% python3 -q
>>> import numpy as np
>>> import numpy.linalg as la
>>> np.set_printoptions(suppress=True, linewidth=160)
>>> feats = np.load("arr.npy")
>>> feats.round(2)
array([[ 0.47, -0.16, -0.47],
       [-0.16,  0.05,  0.16],
       [-0.47,  0.16,  0.47]])
>>> blk = np.stack([feats, 3 * feats, feats[::-1]])
>>> np.round(la.norm(blk, axis=(1, 2)), 2)
array([1., 3., 1.])
>>> la.matrix_rank(blk.reshape(3, -1))
np.int64(2)
>>> la.matrix_rank(blk)
array([1, 1, 1])
>>> (blk @ feats.T).shape
(3, 3, 3)
>>> J = np.load("layer0.npy")
>>> J
array([[ 0.6 , -3.83, -2.25],
       [-0.35,  0.52,  0.35],
       [ 0.8 ,  1.75,  0.85],
       [-0.13,  2.17,  1.24]])
>>> th = np.radians(135)
>>> r_ = np.eye(3)
>>> r_[1, 1] = r_[2, 2] = np.cos(th)
>>> r_[1, 2], r_[2, 1] = -np.sin(th), np.sin(th)
>>> r_.round(2)
array([[ 1.  ,  0.  ,  0.  ],
       [ 0.  , -0.71, -0.71],
       [ 0.  ,  0.71, -0.71]])
>>> A2 = J @ r_.T
>>> np.round(np.abs(A2 - J).max(axis=0), 2)
array([0.  , 8.13, 1.13])
>>> np.round(la.svd(J, compute_uv=False), 2) + 0, np.round(la.svd(A2, compute_uv=False), 2) + 0
(array([5.5 , 1.03, 0.  ]), array([5.5 , 1.03, 0.  ]))
>>> np.allclose(la.norm(J, axis=1), la.norm(A2, axis=1))
True
>>> round(float(la.det(r_)), 2), round(float(np.trace(r_)), 2)
(1.0, -0.41)
>>> mat = np.loadtxt("block18.csv", delimiter=",")
>>> mat
array([[3.3, 1. , 1. , 2. ],
       [3. , 1.3, 2. , 1. ],
       [0. , 3. , 3.3, 3. ],
       [3. , 1. , 1. , 2.3]])
>>> P = np.triu(np.array([[0, 1, -2, 3], [3, 0, 3, 0], [0, -1, 0, -1], [3, 3, -1, -3]]), 1) + np.eye(4)
>>> A2 = P @ mat @ la.inv(P)
>>> np.round(P @ mat - mat @ P, 2)
array([[ 12.,  -5.,   2.,  -7.],
       [  0.,   6.,  12.,   2.],
       [ -3.,  -1., -10.,   1.],
       [  0.,  -3.,   3.,  -8.]])
>>> round(np.trace(A2), 2), np.trace(mat)
(np.float64(10.2), np.float64(10.2))
>>> A2.round(2)
array([[ 15.3, -16. ,  78. ,  36. ],
       [  3. ,   7.3,  -4. ,  -3. ],
       [ -3. ,   5. , -18.7,  -9. ],
       [  3. ,  -2. ,  13. ,   6.3]])
>>> np.round(la.det(A2), 2)
np.float64(-2.45)
>>> np.round(np.poly(A2), 2)
array([  1.  , -10.2 ,  18.64,   3.46,  -2.45])
>>> u = np.array([0, 3, 3, -1])
>>> A2 = mat + np.outer(u, np.eye(4)[0])
>>> A2
array([[3.3, 1. , 1. , 2. ],
       [6. , 1.3, 2. , 1. ],
       [3. , 3. , 3.3, 3. ],
       [2. , 1. , 1. , 2.3]])
>>> la.matrix_rank(la.inv(A2) - la.inv(mat), tol=1e-8)
np.int64(1)
>>> left, s, Vt = la.svd(mat)
>>> s.round(2)
array([7.89, 3.73, 1.24, 0.07])
>>> np.argmax(s[:-1] / (s[1:] + 1e-6)) + 1
np.int64(3)
>>> A2 = left[:, :3] @ np.diag(s[:3]) @ Vt[:3]
>>> la.matrix_rank(A2)
np.int64(3)
>>> np.round(la.norm(mat - A2, 2), 2), round(float(s[3]), 2)
(np.float64(0.07), 0.07)
>>> round(la.norm(mat - A2) / la.norm(mat), 2)
np.float64(0.01)
>>> round(np.abs(mat - A2).max(), 2)
np.float64(0.04)
>>> evals, vecs = la.eig(mat)
>>> np.round(mat @ vecs[:, 0] - evals[0] * vecs[:, 0], 2) + 0
array([0., 0., 0., 0.])
>>> np.round(np.sort(la.eigvals(mat @ mat)), 2)
array([ 0.09,  0.17,  6.61, 59.89])
>>> evals.round(2)
array([ 7.74,  2.57, -0.41,  0.3 ])
>>> np.round(np.abs(la.svd(mat)[2][-1]), 2)
array([0.07, 0.82, 0.52, 0.24])
>>> np.round(la.norm(mat, 2) / la.norm(mat), 2)
np.float64(0.9)
>>> la.matrix_rank(mat, rtol=0.1)
np.int64(3)
>>> K = np.load("test8.npy")
>>> K.round(2)
array([[ 0.52, -0.75, -0.21, -0.34],
       [-0.75, -0.19, -0.32, -0.54],
       [-0.21, -0.32,  0.91, -0.15],
       [-0.34, -0.54, -0.15,  0.75]])
>>> round(float(la.det(2 * K)), 2), round(float(la.det(K)), 2)
(-16.0, -1.0)
>>> np.einsum("ii->", K)
np.float64(2.0)
>>> rng = np.random.default_rng(46)
>>> z = rng.permutation(4)
>>> z
array([0, 1, 2, 3])
>>> A2 = K[z][:, z]
>>> np.trace(A2)
np.float64(2.0)
>>> np.allclose(A2, K)
True
>>> np.round(np.sort(np.abs(la.eigvals(A2))), 2)
array([1., 1., 1., 1.])
>>> W0 = np.load("x.npy")
>>> W0
array([[10,  4],
       [ 4,  9]])
>>> q = W0.astype(float).copy()
>>> for j in range(2):
...     q[:, j] -= q[:, :j] @ (q[:, :j].T @ q[:, j])
...     q[:, j] /= la.norm(q[:, j])
... 
>>> np.round(q.T @ q, 2) + 0
array([[1., 0.],
       [0., 1.]])
>>> q.round(2)
array([[ 0.93, -0.37],
       [ 0.37,  0.93]])
>>> np.round(q.T @ W0, 2) + 0
array([[10.77,  7.06],
       [ 0.  ,  6.87]])
>>> x = np.ones(2)
>>> for _ in range(3):
...     x = W0 @ x
...     x /= la.norm(x)
...     print(round(x @ W0 @ x, 2))
... 
13.53
13.53
13.53
>>> np.round(la.eigvalsh(W0)[-1], 2)
np.float64(13.53)
>>> x = np.array([-1, -2])
>>> y = W0 @ x
>>> coef, lr = np.zeros(2), 1 / la.norm(W0, 2) ** 2
>>> for i in range(30):
...     coef -= lr * W0.T @ (W0 @ coef - y)
...     if i % 5 == 0: print(i, round(la.norm(W0 @ coef - y), 2))
... 
0 3.83
5 1.57
10 0.64
15 0.26
20 0.11
25 0.04
>>> coef.round(2)
array([-1., -2.])
>>> F = np.load("out2.npy")
>>> F
array([[ 0,  1, -1],
       [-1,  0,  2],
       [ 1, -2,  0]])
>>> round(float(la.norm(F) ** 2 / la.norm(F, 2) ** 2), 2)
2.0
>>> la.norm(F, axis=1).argmax()
np.int64(1)
>>> round(la.norm(F[1], 1), 2), np.round(la.norm(F[1], np.inf), 2)
(np.float64(3.0), np.float64(2.0))
>>> round(la.norm(F, "nuc"), 2)
np.float64(4.9)
>>> round(la.norm(F, 2), 2)
np.float64(2.45)
>>> np.round(la.norm(F, axis=0), 2)
array([1.41, 2.24, 2.24])
>>> np.abs(np.diag(la.qr(F)[1])) > 1e-9
array([ True,  True, False])
>>> la.lstsq(F[:-1].T, F[-1])[2]
np.int32(2)
>>> np.allclose(F[:-1].T @ la.lstsq(F[:-1].T, F[-1])[0], F[-1])
True
>>> try:
...     la.inv(F)
... except la.LinAlgError as e:
...     print("failed:", e)
... 
failed: Singular matrix
>>> z = rng.permutation(3)
>>> z
array([2, 0, 1])
>>> A2 = F[z][:, z]
>>> np.diag(A2)
array([0, 0, 0])
>>> np.allclose(A2, F)
False
>>> A2
array([[ 0,  1, -2],
       [-1,  0,  1],
       [ 2, -1,  0]])
>>> X = np.loadtxt("data.csv", delimiter=",")
>>> X
array([[-3.92, 16.51, 13.75],
       [-3.77, 17.12, 11.97],
       [-5.12, 16.55, 10.67],
       [15.48,  9.59,  5.27],
       [15.57,  8.67,  4.99],
       [14.62,  9.88,  3.27],
       [-3.79, 17.5 , 11.98],
       [-5.71, 17.02, 12.81],
       [-2.11, 17.29, 12.93],
       [13.34,  6.89,  5.92],
       [12.38,  7.1 ,  7.13],
       [-4.8 , 16.34, 13.98]])
>>> z = X[:, 0] > np.median(X[:, 0])
>>> u = X[z].mean(axis=0) - X[~z].mean(axis=0)
>>> round(float((((X - X.mean(axis=0)) @ u > 0) == z).mean()), 2)
0.92
>>> z.astype(int)
array([0, 0, 0, 1, 1, 1, 0, 0, 1, 1, 1, 0])
>>> np.argsort(-np.abs(u).round(6), kind="stable")
array([0, 1, 2])
>>> cen = X - X.mean(axis=0)
>>> left, s, Vt = la.svd(cen, full_matrices=False)
>>> round(float((s ** 2).sum() ** 2 / (s ** 4).sum()), 2)
1.04
>>> la.norm(X, axis=1).argmax()
np.int64(7)
>>> np.round(la.norm(X, axis=1), 2)
array([21.84, 21.23, 20.35, 18.96, 18.51, 17.95, 21.54, 22.05, 21.69, 16.14, 15.95, 22.03])
>>> round(la.norm(X, 2), 2)
np.float64(60.09)
>>> np.round(la.norm(X[9] - X[8]), 2)
np.float64(19.9)
>>> np.round(la.norm(X, axis=0), 2)
array([34.02, 48.62, 35.58])
>>> round(la.norm(X, 1), 2), np.round(la.norm(X, np.inf), 2)
(np.float64(160.46), np.float64(35.54))
>>> A = np.loadtxt("a.csv", delimiter=",")
>>> A
array([[-2., -2.,  0.,  0.],
       [-2.,  3.,  0.,  0.],
       [ 0.,  0., -2., -2.],
       [ 0.,  0., -2.,  3.]])
>>> A.reshape(2, -1)
array([[-2., -2.,  0.,  0., -2.,  3.,  0.,  0.],
       [ 0.,  0., -2., -2.,  0.,  0., -2.,  3.]])
>>> blk = A.reshape(4, 2, -1)
>>> blk[:, 0]
array([[-2., -2.],
       [-2.,  3.],
       [ 0.,  0.],
       [ 0.,  0.]])
>>> blk.shape
(4, 2, 2)
>>> np.swapaxes(blk, 1, 2)[2]
array([[ 0., -2.],
       [ 0., -2.]])
>>> np.einsum("ihd,jhd->hij", blk, blk).shape
(2, 4, 4)
>>> u = np.array([0, 1, 2])
>>> np.array([np.convolve(row, u, "same") for row in A])
array([[-2., -6., -4.,  0.],
       [-2., -1.,  6.,  0.],
       [ 0.,  0., -2., -6.],
       [ 0.,  0., -2., -1.]])
>>> np.correlate(A[2], A[3], "full")
array([ 0.,  0., -6., -2.,  4.,  0.,  0.])
>>> np.polyval(u, A[2])
array([2., 2., 0., 0.])
>>> np.cross(A[2, :3], A[3, :3])
array([0., 0., 0.])
